% python3 -q
>>> import numpy as np
>>> import numpy.linalg as la
>>> np.set_printoptions(precision=1, suppress=True, linewidth=200, floatmode="fixed")
>>> def tidy(a):
...     return np.round(a, 1) + 0
... 
>>> F = np.load("w.npy")
>>> tidy(F)
array([[ 1.5, -0.6,  0.6],
       [-0.6,  0.3, -0.3],
       [ 0.6, -0.3,  0.3]])
>>> evals, evecs = la.eigh(F)
>>> np.abs(evecs[:, -1]).round(6).argmax()
np.int64(0)
>>> np.unique(evals.round(6) + 0, return_counts=True)[1]
array([2, 1])
>>> tidy(evecs @ np.diag(evals) @ evecs.T)
array([[ 1.5, -0.6,  0.6],
       [-0.6,  0.3, -0.3],
       [ 0.6, -0.3,  0.3]])
>>> tidy(la.svd(F, compute_uv=False))
array([2.0, 0.0, 0.0])
>>> tidy(evecs.T @ evecs)
array([[1.0, 0.0, 0.0],
       [0.0, 1.0, 0.0],
       [0.0, 0.0, 1.0]])
>>> tidy(evecs.T @ F @ evecs)
array([[0.0, 0.0, 0.0],
       [0.0, 0.0, 0.0],
       [0.0, 0.0, 2.0]])
>>> arr = np.loadtxt("x.csv", delimiter=",")
>>> arr
array([[ 0.0,  2.0,  1.0],
       [ 0.0,  0.0, -1.0],
       [ 0.0,  0.0,  0.0]])
>>> # triangular, det is the product of the diagonal
>>> np.argsort(-la.norm(F, axis=0).round(6), kind="stable")[:3]
array([0, 1, 2])
>>> la.matrix_rank(F, rtol=0.1)
np.int64(1)
>>> [round(float(x), 1) for x in la.svd(F, compute_uv=False)[:3]]
[2.0, 0.0, 0.0]
>>> tidy(la.norm(F, 2) / la.norm(F))
np.float64(1.0)
>>> E = np.load("out8.npy")
>>> E
array([[2, 1, 3],
       [4, 3, 5],
       [3, 2, 4],
       [5, 4, 6],
       [3, 2, 4],
       [5, 4, 6],
       [4, 3, 5],
       [2, 1, 3],
       [4, 3, 5],
       [4, 3, 5],
       [3, 2, 4],
       [4, 3, 5],
       [5, 4, 6],
       [3, 2, 4],
       [4, 3, 5],
       [2, 1, 3],
       [5, 4, 6],
       [3, 2, 4],
       [4, 3, 5],
       [4, 3, 5],
       [4, 3, 5],
       [3, 2, 4],
       [4, 3, 5]])
>>> # row 4 repeats row 2
>>> [round(float(x), 1) for x in la.svd(arr, compute_uv=False)[:3]]
[2.3, 0.9, 0.0]
>>> la.cond(arr) > 100
np.True_
>>> np.argsort(-la.norm(arr, axis=0).round(6), kind="stable")[:3]
array([1, 2, 0])
